% python3 -q
>>> import numpy as np
>>> np.set_printoptions(precision=3, suppress=True, linewidth=120, floatmode="fixed")
>>> def rnd(a):
...     return np.round(a, 3) + 0
... 
>>> m1 = np.array([[-1.3, -1.8, 0.6],
...     [-0.7, 0.9, -0.2],
...     [0.2, -0.6, -1.3],
...     [0.9, 0.1, 1.0],
...     [-0.2, -0.1, -2.0],
...     [-1.5, -1.4, 1.6],
...     [0.6, -2.2, 0.2],
...     [0.3, -0.1, -0.4],
...     [1.4, 1.7, 0.7],
...     [1.1, 0.0, -1.9],
...     [-1.3, 0.3, 0.2],
...     [-0.3, 0.6, 0.0],
...     [0.0, -0.3, 0.8],
...     [0.0, -0.8, 1.5],
...     [0.2, -0.4, 2.4],
...     [2.2, -1.9, 0.4],
...     [0.3, -0.6, -0.3],
...     [1.4, 2.4, -0.9],
...     [-0.6, -0.2, 0.2],
...     [1.7, -1.9, 0.9],
...     [-1.4, 1.9, -0.7],
...     [-0.8, 0.9, -0.3],
...     [1.2, 0.5, 1.2],
...     [0.1, 0.3, -0.7],
...     [0.2, 1.2, 0.1],
...     [0.0, -0.1, 0.9]])
>>> rng = np.random.default_rng(908985)
>>> m1[:, 0] = 3 * m1[:, 1] + 0.02 * rng.normal(size=26)
>>> rnd(m1)
array([[-5.387, -1.800,  0.600],
       [ 2.678,  0.900, -0.200],
       [-1.807, -0.600, -1.300],
       [ 0.330,  0.100,  1.000],
       [-0.288, -0.100, -2.000],
       [-4.229, -1.400,  1.600],
       [-6.621, -2.200,  0.200],
       [-0.343, -0.100, -0.400],
       [ 5.084,  1.700,  0.700],
       [-0.029,  0.000, -1.900],
       [ 0.875,  0.300,  0.200],
       [ 1.822,  0.600,  0.000],
       [-0.926, -0.300,  0.800],
       [-2.389, -0.800,  1.500],
       [-1.231, -0.400,  2.400],
       [-5.710, -1.900,  0.400],
       [-1.834, -0.600, -0.300],
       [ 7.181,  2.400, -0.900],
       [-0.615, -0.200,  0.200],
       [-5.666, -1.900,  0.900],
       [ 5.713,  1.900, -0.700],
       [ 2.702,  0.900, -0.300],
       [ 1.510,  0.500,  1.200],
       [ 0.916,  0.300, -0.700],
       [ 3.577,  1.200,  0.100],
       [-0.246, -0.100,  0.900]])
>>> cen = m1 - m1.mean(axis=0)
>>> V = np.linalg.svd(cen)[2][:2]
>>> other = cen - cen @ V.T @ V
>>> np.linalg.norm(other, axis=1).round(6).argmax()
np.int64(25)
>>> rnd(np.linalg.norm(other) / np.linalg.norm(cen))
np.float64(0.002)
>>> rnd(np.cov(cen @ V.T, rowvar=False))
array([[14.086,  0.000],
       [ 0.000,  0.982]])
>>> rnd((cen @ V.T).std(axis=0))
array([3.680, 0.972])
>>> rnd(np.diag(V.T @ V))
array([0.900, 0.100, 1.000])
>>> cen = m1 - m1.mean(axis=0)
>>> U, sv, VT = np.linalg.svd(cen, full_matrices=False)
>>> rnd(VT[0] * np.sign(VT[0, np.abs(VT[0]).argmax()]))
array([ 0.945,  0.315, -0.091])
>>> np.linalg.matrix_rank(cen)
np.int64(3)
>>> rnd(sv ** 2 / (sv ** 2).sum())
array([0.935, 0.065, 0.000])
>>> rnd(cen.mean(axis=0))
array([0.000, 0.000, 0.000])
>>> rnd((sv ** 2).sum() ** 2 / (sv ** 4).sum())
np.float64(1.139)
>>> np.searchsorted(np.cumsum(sv ** 2) / (sv ** 2).sum(), 0.9) + 1
np.int64(1)
>>> (np.sign(U[:, 0]) == np.sign(U[0, 0])).astype(int)
array([1, 0, 1, 0, 0, 1, 1, 1, 0, 0, 0, 0, 1, 1, 1, 1, 1, 0, 1, 1, 0, 0, 0, 0, 0, 1])
>>> labels = m1[:, 0] > np.median(m1[:, 0])
>>> r0 = m1[labels].mean(axis=0) - m1[~labels].mean(axis=0)
>>> ((m1 - m1.mean(axis=0)) @ r0 > 0).astype(int)
array([0, 1, 0, 1, 1, 0, 0, 0, 1, 1, 1, 1, 0, 0, 0, 0, 0, 1, 0, 0, 1, 1, 1, 1, 1, 0])
>>> data = np.eye(3, dtype=int)[rng.permutation(3)]
>>> data
array([[0, 0, 1],
       [1, 0, 0],
       [0, 1, 0]])
>>> (data @ data)[0]
array([0, 1, 0])
>>> np.allclose(data @ data.T, data.T @ data)
True
>>> np.sort(np.abs(np.fft.fft(data[0]))), rnd(np.sort(np.linalg.svd(data, compute_uv=False)))
(array([1.000, 1.000, 1.000]), array([1.000, 1.000, 1.000]))
>>> data @ (-1.0) ** np.arange(3)
array([ 1.000,  1.000, -1.000])
>>> np.count_nonzero(data)
np.int64(3)
>>> rnd(data.mean(axis=0))
array([0.333, 0.333, 0.333])
>>> data.shape
(3, 3)
>>> U, sv, VT = np.linalg.svd(data, full_matrices=False)
>>> VT @ VT.T
array([[1.000, 0.000, 0.000],
       [0.000, 1.000, 0.000],
       [0.000, 0.000, 1.000]])
>>> sv / sv[0]
array([1.000, 1.000, 1.000])
>>> np.allclose(U * sv @ VT, data)
True
>>> (sv > 1e-8).sum()
np.int64(3)
>>> other = np.linalg.inv(data)
>>> rnd(np.linalg.det(data) * other)
array([[0.000, 1.000, 0.000],
       [0.000, 0.000, 1.000],
       [1.000, 0.000, 0.000]])
>>> rnd(np.linalg.det(data) * np.linalg.det(other))
np.float64(1.0)
>>> other
array([[0.000, 1.000, 0.000],
       [0.000, 0.000, 1.000],
       [1.000, 0.000, 0.000]])
>>> data @ other
array([[1.000, 0.000, 0.000],
       [0.000, 1.000, 0.000],
       [0.000, 0.000, 1.000]])
>>> rnd(np.linalg.inv(other))
array([[0.000, 0.000, 1.000],
       [1.000, 0.000, 0.000],
       [0.000, 1.000, 0.000]])
>>> rnd(np.linalg.slogdet(data)[0])
np.float64(1.0)
>>> np.allclose(other, data.T)
True
>>> M = np.load("m.npy")
>>> M
array([[-0.900, -2.000,  0.000,  3.000],
       [ 2.000,  0.100, -2.000,  2.000],
       [-3.000, -1.000,  2.100, -2.000],
       [-1.000, -2.000,  0.000,  3.100]])
>>> q, V = np.linalg.qr(M[:, :3])[0], np.linalg.qr(M[:, 3:])[0]
>>> sv = np.linalg.svd(q.T @ V, compute_uv=False)
>>> (sv > 0.9).sum()
np.int64(1)
>>> rnd(np.linalg.norm(q @ q.T - V @ V.T, 2))
np.float64(1.0)
>>> round(np.log10(np.linalg.cond(M)))
2
>>> np.linalg.cond(M) > 100
np.False_
>>> rnd(np.linalg.norm(M, 2) / np.linalg.norm(M))
np.float64(0.763)
>>> [round(float(x), 3) for x in np.linalg.svd(M, compute_uv=False)[:3]]
[5.852, 4.943, 0.396]
>>> np.argsort(-np.linalg.norm(M, axis=0).round(6), kind="stable")[:3]
array([3, 0, 1])
>>> rnd(np.abs(np.linalg.svd(M)[2][-1]))
array([0.625, 0.652, 0.361, 0.232])
>>> r0, r1 = M[1], M[0]
>>> r0 @ r1
np.float64(4.0)
>>> p = (r0 @ r1) / (r0 @ r0) * r0
>>> np.linalg.matrix_rank(np.outer(r0, r1))
np.int64(1)
>>> rnd(p)
array([ 0.666,  0.033, -0.666,  0.666])
>>> other = np.array([[9, -7], [-1, 6]])
>>> W2 = np.kron(other, M)
>>> rnd(W2)
array([[ -8.100, -18.000,   0.000,  27.000,   6.300,  14.000,   0.000, -21.000],
       [ 18.000,   0.900, -18.000,  18.000, -14.000,  -0.700,  14.000, -14.000],
       [-27.000,  -9.000,  18.900, -18.000,  21.000,   7.000, -14.700,  14.000],
       [ -9.000, -18.000,   0.000,  27.900,   7.000,  14.000,   0.000, -21.700],
       [  0.900,   2.000,   0.000,  -3.000,  -5.400, -12.000,   0.000,  18.000],
       [ -2.000,  -0.100,   2.000,  -2.000,  12.000,   0.600, -12.000,  12.000],
       [  3.000,   1.000,  -2.100,   2.000, -18.000,  -6.000,  12.600, -12.000],
       [  1.000,   2.000,   0.000,  -3.100,  -6.000, -12.000,   0.000,  18.600]])
>>> rnd(np.abs(np.linalg.eigvals(M)).max())
np.float64(3.653)
>>> feats = np.load("data.npy")
>>> feats
array([[ 1.610, -1.360, -1.500, -2.180],
       [ 0.650, -0.280,  0.060, -1.220],
       [-0.130,  0.360,  0.740, -0.140],
       [-1.270,  1.120,  1.300,  1.660],
       [ 1.360, -0.580,  0.140, -2.560]])
>>> U, sv, VT = np.linalg.svd(feats)
>>> V = VT[:(sv > 1e-8).sum()]
>>> vec = feats[0] + 2 * feats[4] + rng.integers(2) * np.eye(4)[1]
>>> rnd(vec)
array([ 4.330, -2.520, -1.220, -7.300])
>>> np.allclose(V.T @ V @ vec, vec)
True
>>> rnd(np.linalg.norm(vec - V.T @ V @ vec))
np.float64(0.0)
>>> rnd(V.T @ V)
array([[ 0.239, -0.163, -0.125, -0.374],
       [-0.163,  0.225,  0.369,  0.109],
       [-0.125,  0.369,  0.768, -0.163],
       [-0.374,  0.109, -0.163,  0.768]])
>>> U, sv, VT = np.linalg.svd(feats)
>>> np.argmax(sv[:-1] / (sv[1:] + 1e-6)) + 1
np.int64(2)
>>> other = U[:, :2] @ np.diag(sv[:2]) @ VT[:2]
>>> rnd(other)
array([[ 1.610, -1.360, -1.500, -2.180],
       [ 0.650, -0.280,  0.060, -1.220],
       [-0.130,  0.360,  0.740, -0.140],
       [-1.270,  1.120,  1.300,  1.660],
       [ 1.360, -0.580,  0.140, -2.560]])
>>> np.linalg.matrix_rank(other)
np.int64(2)
>>> r = np.linalg.matrix_rank(feats)
>>> r
np.int64(2)
>>> N = np.linalg.svd(feats)[2][r:].T
>>> [int(np.linalg.matrix_rank(feats[:, :j + 1])) for j in range(4)]
[1, 2, 2, 2]
>>> rnd(N @ N.T)
array([[ 0.761,  0.163,  0.125,  0.374],
       [ 0.163,  0.775, -0.369, -0.109],
       [ 0.125, -0.369,  0.232,  0.163],
       [ 0.374, -0.109,  0.163,  0.232]])
>>> [int(np.linalg.matrix_rank(feats[:i])) for i in range(1, len(feats) + 1)]
[1, 2, 2, 2, 2]
>>> np.linalg.matrix_rank(feats.T @ feats), np.linalg.matrix_rank(feats @ feats.T)
(np.int64(2), np.int64(2))
>>> [int(np.linalg.matrix_rank(np.delete(feats, i, axis=0))) for i in range(5)]
[2, 2, 2, 2, 2]
>>> rnd(feats @ N)
array([[0.000, 0.000],
       [0.000, 0.000],
       [0.000, 0.000],
       [0.000, 0.000],
       [0.000, 0.000]])
>>> np.allclose(feats @ N, 0)
True
>>> rnd(np.linalg.norm(feats, 1)), rnd(np.linalg.norm(feats, np.inf))
(np.float64(7.76), np.float64(6.65))
>>> rnd(np.linalg.norm(feats, axis=1))
array([3.383, 1.412, 0.845, 2.704, 2.960])
>>> rnd(np.linalg.norm(feats[0], 1)), rnd(np.linalg.norm(feats[0], np.inf))
(np.float64(6.65), np.float64(2.18))
>>> rnd(np.linalg.norm(feats, 2))
np.float64(5.215)
>>> rnd(feats[0] @ feats[1])
np.float64(3.997)
>>> rnd(np.linalg.norm(feats, 2) / np.linalg.norm(feats))
np.float64(0.949)
>>> np.argsort(-np.linalg.norm(feats, axis=0).round(6), kind="stable")[:3]
array([3, 0, 2])
>>> np.linalg.cond(feats) > 100
np.True_
>>> W0 = np.load("w.npy")
>>> W0
array([[ 1, -2,  4],
       [ 1, -1,  1],
       [ 1,  0,  0],
       [ 1,  1,  1]])
>>> cov = W0.T @ W0
>>> np.trace(cov), (W0 ** 2).sum()
(np.int64(28), np.int64(28))
>>> np.linalg.matrix_rank(cov)
np.int64(3)
>>> rnd(np.linalg.eigvalsh(cov)[::-1])
array([23.967,  2.870,  1.163])
>>> np.allclose(cov, cov.T)
True
>>> (W0 @ W0.T).shape
(4, 4)
>>> cov
array([[ 4, -2,  6],
       [-2,  6, -8],
       [ 6, -8, 18]])
>>> rnd(np.linalg.svd(W0, compute_uv=False) ** 2)
array([23.967,  2.870,  1.163])
>>> vec = np.ones(3)
>>> for _ in range(5):
...     vec = cov @ vec
...     vec /= np.linalg.norm(vec)
...     print(round(vec @ cov @ vec, 3))
... 
22.762
23.949
23.967
23.967
23.967
>>> rnd(vec)
array([ 0.300, -0.416,  0.859])
>>> T = np.stack([W0, 3 * W0, W0[::-1]])
>>> (T @ W0.T).shape
(3, 4, 4)
>>> T.shape
(3, 4, 3)
>>> hat = W0 @ np.linalg.solve(W0.T @ W0, W0.T)
>>> rnd(hat @ W0[:, 0])
array([1.000, 1.000, 1.000, 1.000])
>>> np.allclose(hat @ hat, hat)
True
>>> np.linalg.matrix_rank(np.eye(4) - hat)
np.int64(1)
>>> rnd(hat)
array([[ 0.950,  0.150, -0.150,  0.050],
       [ 0.150,  0.550,  0.450, -0.150],
       [-0.150,  0.450,  0.550,  0.150],
       [ 0.050, -0.150,  0.150,  0.950]])
>>> rnd(np.linalg.eigvalsh(hat))
array([0.000, 1.000, 1.000, 1.000])
>>> rnd((np.eye(4) - hat) @ W0)
array([[0.000, 0.000, 0.000],
       [0.000, 0.000, 0.000],
       [0.000, 0.000, 0.000],
       [0.000, 0.000, 0.000]])
>>> arr = np.loadtxt("mat.csv", delimiter=",")
>>> arr
array([[0.000, 0.000, 1.000],
       [1.000, 0.000, 0.000],
       [0.000, 1.000, 0.000]])
>>> rnd(np.linalg.norm(arr, axis=0))
array([1.000, 1.000, 1.000])
>>> arr[:, 2] @ arr[:, 1]
np.float64(0.0)
